$ python3 -q
>>> import numpy as np
>>> np.set_printoptions(suppress=True, linewidth=100)
>>> rnd = lambda a: np.round(a, 2) + 0
>>> m1 = np.loadtxt("test13.csv", delimiter=",")
>>> print(rnd(m1))
[[-1.39 -1.22 -0.79 -1.79 -1.07 -2.76]
 [-2.46 -2.08 -0.53  1.88  1.18  0.63]
 [-0.92  1.92 -2.86 -0.97  1.44  0.51]
 [ 1.54 -2.21 -1.94 -0.86 -1.1   1.74]
 [-1.39  1.27 -0.57  1.18 -3.19  0.77]
 [-1.69 -0.08  1.68 -2.49 -0.03  2.02]]
>>> u = np.array([1, 0, 3, -2, -4, -4])
>>> A2 = m1 + np.outer(u, np.eye(6)[2])
>>> print(rnd(A2))
[[-1.39 -1.22  0.21 -1.79 -1.07 -2.76]
 [-2.46 -2.08 -0.53  1.88  1.18  0.63]
 [-0.92  1.92  0.14 -0.97  1.44  0.51]
 [ 1.54 -2.21 -3.94 -0.86 -1.1   1.74]
 [-1.39  1.27 -4.57  1.18 -3.19  0.77]
 [-1.69 -0.08 -2.32 -2.49 -0.03  2.02]]
>>> print(rnd(np.linalg.det(A2) / np.linalg.det(m1)), rnd(1 + np.linalg.solve(m1, u)[2]))
0.38 0.38
>>> print(rnd(np.abs(np.linalg.eigvals(m1)).max()))
4.0
>>> print(rnd(np.trace(m1)))
-8.35
>>> print(rnd(np.sort(np.abs(np.linalg.eigvals(m1)))))
[4. 4. 4. 4. 4. 4.]
>>> print(rnd(np.linalg.det(m1)))
-4096.0
>>> print(np.allclose(m1, m1.T))
False
>>> print(rnd((m1 + m1.T) / 2))
[[-1.39 -1.84 -0.86 -0.12 -1.23 -2.23]
 [-1.84 -2.08  0.7  -0.17  1.23  0.28]
 [-0.86  0.7  -2.86 -1.45  0.44  1.09]
 [-0.12 -0.17 -1.45 -0.86  0.04 -0.38]
 [-1.23  1.23  0.44  0.04 -3.19  0.37]
 [-2.23  0.28  1.09 -0.38  0.37  2.02]]
>>> X = np.load("dump.npy")
>>> print(X)
[[ 2.  2.  3. -3.]
 [ 2.  3.  1. -1.]
 [ 3.  2.  0.  5.]
 [ 0.  0.  0. -9.]]
>>> Uu, sv, vt = np.linalg.svd(X, full_matrices=False)
>>> print(np.allclose(Uu * sv @ vt, X))
True
>>> print(rnd(np.cumsum(sv ** 2) / np.sum(sv ** 2)))
[0.73 0.97 0.99 1.  ]
>>> print(Uu.shape, sv.shape, vt.shape)
(4, 4) (4,) (4, 4)
>>> print(rnd(Uu.T @ X @ vt.T))
[[10.83  0.    0.    0.  ]
 [ 0.    6.17  0.    0.  ]
 [ 0.    0.    1.93  0.  ]
 [ 0.    0.    0.    0.91]]
>>> ev, vecs = np.linalg.eig(X)
>>> print(rnd(np.sort(np.linalg.eigvals(X @ X))))
[ 1.    4.51 37.49 81.  ]
>>> print(rnd(np.sort(np.linalg.eigvals(np.linalg.inv(X)))))
[-0.47 -0.11  0.16  1.  ]
>>> J = np.load("run4.npy")
>>> print(J)
[[0. 1. 1.]
 [1. 0. 1.]
 [1. 1. 0.]]
>>> A2 = np.linalg.inv(J)
>>> print(rnd(np.linalg.cond(J)))
2.0
>>> print(J @ A2)
[[1. 0. 0.]
 [0. 1. 0.]
 [0. 0. 1.]]
>>> print(rnd(np.linalg.slogdet(J)[0]))
1.0
>>> print(A2)
[[-0.5  0.5  0.5]
 [ 0.5 -0.5  0.5]
 [ 0.5  0.5 -0.5]]
>>> print(rnd(np.linalg.det(J) * A2))
[[-1.  1.  1.]
 [ 1. -1.  1.]
 [ 1.  1. -1.]]
>>> print(rnd(np.linalg.inv(A2)))
[[0. 1. 1.]
 [1. 0. 1.]
 [1. 1. 0.]]
>>> print(rnd(np.linalg.det(J) * np.linalg.det(A2)))
1.0
>>> print((np.abs(A2) > 1e-9).astype(int))
[[1 1 1]
 [1 1 1]
 [1 1 1]]
>>> vec = np.array([3, 0, 1])
>>> rhs = J @ vec
>>> b, lr = np.zeros(3), 1 / np.linalg.norm(J, 2) ** 2
>>> for i in range(60):
...     b -= lr * J.T @ (J @ b - rhs)
...     if i % 10 == 0: print(i, round(np.linalg.norm(J @ b - rhs), 2))
... 
0 1.62
10 0.09
20 0.01
30 0.0
40 0.0
50 0.0
>>> print(rnd(np.linalg.cond(J)))
2.0
>>> print(J.sum(axis=0))
[2. 2. 2.]
>>> print(J @ J)
[[2. 1. 1.]
 [1. 2. 1.]
 [1. 1. 2.]]
>>> Lm = np.diag(J.sum(axis=1)) - J
>>> print(np.linalg.matrix_rank(Lm))
2
>>> print(Lm)
[[ 2. -1. -1.]
 [-1.  2. -1.]
 [-1. -1.  2.]]
>>> print(np.allclose(J @ J.T, J.T @ J))
True
>>> print(J @ J)
[[2. 1. 1.]
 [1. 2. 1.]
 [1. 1. 2.]]
>>> print((J + J.T) / 2)
[[0. 1. 1.]
 [1. 0. 1.]
 [1. 1. 0.]]
>>> K = np.array([[-4, 3], [-4, 3]])
>>> Uu, sv, vt = np.linalg.svd(K)
>>> print(np.argmax(sv[:-1] / (sv[1:] + 1e-6)) + 1)
1
>>> print(rnd(sv))
[7.07 0.  ]
>>> A2 = Uu[:, :1] @ np.diag(sv[:1]) @ vt[:1]
>>> print(np.linalg.matrix_rank(A2))
1
>>> print(rnd(np.linalg.norm(K - A2) / np.linalg.norm(K)))
0.0
>>> print(np.linalg.matrix_rank(K, rtol=0.05))
1
>>> print(rnd(A2))
[[-4.  3.]
 [-4.  3.]]
